In [1]: import numpy as np

In [2]: np.set_printoptions(suppress=True, linewidth=140)

In [3]: def tidy(a):
   ...:     return np.round(a, 4) + 0
   ...: 

In [4]: arr = np.load("x.npy")

In [5]: print(arr)
[[4. 1. 0. 0. 0.]
 [0. 4. 1. 0. 0.]
 [0. 0. 4. 1. 0.]
 [0. 0. 0. 4. 1.]
 [0. 0. 0. 0. 4.]]

In [6]: out = arr / np.linalg.norm(arr, axis=1, keepdims=True)

In [7]: G = out @ out.T

In [8]: print(np.argwhere(np.triu(np.abs(G) > 0.95, 1)))
[]

In [9]: print(tidy(G))
[[1.     0.2353 0.     0.     0.    ]
 [0.2353 1.     0.2353 0.     0.    ]
 [0.     0.2353 1.     0.2353 0.    ]
 [0.     0.     0.2353 1.     0.2425]
 [0.     0.     0.     0.2425 1.    ]]

In [10]: print(np.degrees(np.arccos(np.clip(G[3, 1], -1, 1))))
90.0

In [11]: print((G - 2 * np.eye(5)).round(6).argmax(axis=1))
[1 0 1 4 3]

In [12]: print(np.poly(arr))
[    1.   -20.   160.  -640.  1280. -1024.]

In [13]: print(tidy(np.linalg.det(2 * arr)), tidy(np.linalg.det(arr)))
32768.0 1024.0

In [14]: print(tidy(np.linalg.eigvals(arr)))
[4. 4. 4. 4. 4.]

In [15]: print(np.einsum("ij,ji->", arr, arr))
80.0

In [16]: print(tidy(np.linalg.eigvals(arr).sum().real))
20.0

In [17]: A = np.vander(np.arange(5) - 1, 4, increasing=True)

In [18]: print(A)
[[ 1 -1  1 -1]
 [ 1  0  0  0]
 [ 1  1  1  1]
 [ 1  2  4  8]
 [ 1  3  9 27]]

In [19]: # row 4 dominates

In [20]: print(A.ravel(order="F"))
[ 1  1  1  1  1 -1  0  1  2  3  1  0  1  4  9 -1  0  1  8 27]

In [21]: print(A.reshape(-1, 2))
[[ 1 -1]
 [ 1 -1]
 [ 1  0]
 [ 0  0]
 [ 1  1]
 [ 1  1]
 [ 1  2]
 [ 4  8]
 [ 1  3]
 [ 9 27]]

In [22]: print(A.reshape(2, -1))
[[ 1 -1  1 -1  1  0  0  0  1  1]
 [ 1  1  1  2  4  8  1  3  9 27]]

In [23]: T = A.reshape(5, 2, -1)

In [24]: print(T.sum(axis=1))
[[ 2 -2]
 [ 1  0]
 [ 2  2]
 [ 5 10]
 [10 30]]

In [25]: print(T[:, 0])
[[ 1 -1]
 [ 1  0]
 [ 1  1]
 [ 1  2]
 [ 1  3]]

In [26]: print(np.einsum("ihd,jhd->hij", T, T).shape)
(2, 5, 5)

In [27]: proj = A @ np.linalg.solve(A.T @ A, A.T)

In [28]: print(tidy(proj))
[[ 0.9857  0.0571 -0.0857  0.0571 -0.0143]
 [ 0.0571  0.7714  0.3429 -0.2286  0.0571]
 [-0.0857  0.3429  0.4857  0.3429 -0.0857]
 [ 0.0571 -0.2286  0.3429  0.7714  0.0571]
 [-0.0143  0.0571 -0.0857  0.0571  0.9857]]

In [29]: print(tidy(np.diag(proj)))
[0.9857 0.7714 0.4857 0.7714 0.9857]

In [30]: print(tidy(np.trace(proj)))
4.0

In [31]: print(tidy(np.linalg.eigvalsh(proj)))
[0. 1. 1. 1. 1.]

In [32]: m1 = np.load("run7.npy")

In [33]: print(m1)
[[-2. -2. -1.  0.  0.  0.  0.]
 [ 0.  2.  1. -3.  0.  0.  0.]
 [ 1. -2. -3.  1.  0.  0.  0.]
 [ 0.  2.  0.  3.  0.  0.  0.]
 [ 0.  0.  0.  0.  2.  1.  9.]
 [ 0.  0.  0.  0.  2.  3.  0.]
 [ 0.  0.  0.  0.  2.  4.  2.]]

In [34]: rng = np.random.default_rng(3467)

In [35]: z = rng.permutation(7)

In [36]: out = m1[:, z] * rng.choice([-1, 1], 7)

In [37]: print(out)
[[ 0.  1. -0. -2. -2.  0.  0.]
 [ 0. -1.  3.  2.  0.  0.  0.]
 [ 0.  3. -1. -2.  1.  0.  0.]
 [ 0. -0. -3.  2.  0.  0.  0.]
 [ 1. -0. -0.  0.  0.  9.  2.]
 [ 3. -0. -0.  0.  0.  0.  2.]
 [ 4. -0. -0.  0.  0.  2.  2.]]

In [38]: Uu, _, vt = np.linalg.svd(m1.T @ out)

In [39]: print(tidy(Uu @ vt))
[[ 0.  0.  0.  0.  1.  0.  0.]
 [ 0.  0.  0.  1.  0.  0.  0.]
 [ 0. -1.  0.  0.  0.  0.  0.]
 [ 0.  0. -1.  0.  0.  0.  0.]
 [ 0.  0.  0.  0.  0.  0.  1.]
 [ 1.  0.  0.  0.  0.  0.  0.]
 [ 0.  0.  0.  0.  0.  1.  0.]]

In [40]: print(z)
[5 2 3 1 0 6 4]
